$ python -q
>>> import numpy as np
>>> np.set_printoptions(precision=2, suppress=True, linewidth=160)
>>> def tidy(a):
...     return np.round(a, 2) + 0
... 
>>> arr = np.loadtxt("run5.csv", delimiter=",")
>>> print(tidy(arr))
[[ 0.8   0.1  -0.38 -0.07]
 [ 0.1   0.95  0.2   0.04]
 [-0.38  0.2   0.28 -0.13]
 [-0.07  0.04 -0.13  0.98]]
>>> # symmetric, so the eigenvalues are real
>>> vec = np.array([-2, -1, 3, 6])
>>> print(tidy(np.linalg.eigvalsh(2 * arr - np.eye(4))))
[-1.  1.  1.  1.]
>>> print(tidy(arr @ arr @ vec))
[-3.27 -0.35  0.63  5.56]
>>> F = np.load("m.npy")
>>> print(F)
[[ 0 -4 -1 -4 -4  1]
 [ 4  0  3 -4 -3  4]
 [ 1 -3  0  2  0  1]
 [ 4  4 -2  0  3 -2]
 [ 4  3  0 -3  0  2]
 [-1 -4 -1  2 -2  0]]
>>> print(tidy(np.linalg.norm(F, 1)), tidy(np.linalg.norm(F, np.inf)))
18.0 18.0
>>> print(tidy(np.linalg.norm(F[3], 1)), tidy(np.linalg.norm(F[3], np.inf)))
15.0 4.0
>>> print(tidy(np.linalg.norm(F) ** 2 / np.linalg.norm(F, 2) ** 2))
2.33
>>> print(tidy(np.linalg.norm(F, axis=0)))
[7.07 8.12 3.87 7.   6.16 5.1 ]
>>> print(tidy(np.linalg.norm(F, "nuc")))
30.46
>>> A = np.array([[0, 0, 0, 4, 0], [0, 0, 0, 0, 0], [3, 4, 0, 4, 1]])
>>> # null space of dimension 3
>>> vec = np.array([2, 0, 0, 2, 1])
>>> print((A * vec).sum(axis=1))
[ 8  0 15]
>>> vec @ A
Traceback (most recent call last):
  File "<python-input-20>", line 1, in <module>
    vec @ A
    ~~~~^~~
ValueError: matmul: Input operand 1 has a mismatch in its core dimension 0, with gufunc signature (n?,k),(k,m?)->(n?,m?) (size 3 is different from 5)
>>> print(np.sign((A @ vec).round(6)))
[1 0 1]
>>> print(A.shape)
(3, 5)
>>> print(tidy(np.linalg.norm(A)))
7.62
>>> print(tidy(A.mean(axis=0)))
[1.   1.33 0.   2.67 0.33]
>>> print(A - A[0])
[[ 0  0  0  0  0]
 [ 0  0  0 -4  0]
 [ 3  4  0  0  1]]
>>> print(tidy(np.linalg.svd(A, compute_uv=False)))
[7.04 2.9  0.  ]
>>> print(np.linalg.matrix_rank(A))
2
>>> print(np.diff(A, axis=0))
[[ 0  0  0 -4  0]
 [ 3  4  0  4  1]]
>>> print(A.sum(axis=1))
[ 4  0 12]
>>> print(np.count_nonzero(A))
5
>>> print([round(float(x), 2) for x in np.linalg.svd(arr, compute_uv=False)[:3]])
[1.0, 1.0, 1.0]
>>> print(tidy(np.linalg.norm(arr, 2) / np.linalg.norm(arr)))
0.58
>>> print(np.linalg.cond(arr) > 100)
True
>>> print(np.argsort(-np.linalg.norm(arr, axis=0).round(6), kind="stable")[:3])
[3 1 0]
>>> print(np.linalg.matrix_rank(arr, rtol=0.1))
3
>>> cent = np.array([[-1, 3, -3, -3, -3, 0], [-3, 1, 0, 0, -1, -2], [3, 3, 3, 0, -2, 1]])
>>> data = np.repeat(cent, 21 // 3, axis=0)
>>> rng = np.random.default_rng(26)
>>> data = data + 0.02 * rng.normal(size=data.shape)
>>> print(tidy(data))
[[-1.04  2.94 -2.98 -2.97 -2.97 -0.01]
 [-1.    2.99 -2.97 -2.98 -3.    0.01]
 [-0.97  3.01 -3.02 -3.   -3.01 -0.03]
 [-1.04  3.   -3.02 -2.99 -3.02  0.02]
 [-0.98  3.01 -3.02 -3.04 -2.96  0.  ]
 [-0.96  3.   -3.02 -3.   -3.02  0.  ]
 [-0.97  3.02 -2.94 -2.99 -2.99 -0.02]
 [-3.02  1.01 -0.02 -0.01 -1.01 -2.02]
 [-2.95  0.96  0.    0.02 -0.98 -2.01]
 [-3.02  1.05  0.04  0.   -1.   -2.  ]
 [-3.02  1.    0.02  0.02 -1.02 -1.98]
 [-3.02  0.97  0.01  0.01 -0.97 -2.02]
 [-2.98  1.01  0.01 -0.01 -1.   -1.99]
 [-2.99  0.98 -0.01  0.   -0.98 -1.99]
 [ 3.    2.99  3.03 -0.01 -2.02  0.99]
 [ 3.01  3.    2.99 -0.01 -1.99  1.01]
 [ 3.01  2.98  3.    0.03 -2.01  1.03]
 [ 3.    3.02  2.98  0.03 -2.    1.01]
 [ 3.02  3.03  3.    0.01 -1.99  0.97]
 [ 2.98  2.97  3.    0.01 -1.99  1.02]
 [ 3.01  2.98  3.04  0.01 -2.01  0.97]]
>>> vec = np.array([-3, -3, -2, 5, 4, 2])
>>> rhs = data @ vec
>>> try:
...     np.linalg.solve(data, rhs)
... except np.linalg.LinAlgError as e:
...     print(e)
... 
Last 2 dimensions of the array must be square
>>> print(tidy(np.linalg.solve(data.T @ data, data.T @ rhs)))
[-3. -3. -2.  5.  4.  2.]
>>> print(tidy(np.linalg.lstsq(data, rhs)[0]))
[-3. -3. -2.  5.  4.  2.]
>>> rhs = rhs + 0.05 * rng.normal(size=21)
>>> print(tidy(rhs))
[-26.47 -26.99 -27.1  -26.82 -27.15 -27.18 -27.15  -2.12  -1.88  -2.26  -1.94  -1.62  -2.15  -1.84 -30.19 -30.   -29.85 -29.83 -30.06 -29.85 -30.24]
>>> b, *_ = np.linalg.lstsq(data, rhs)
>>> print(b.round())
[-3. -3. -3.  6.  4.  2.]
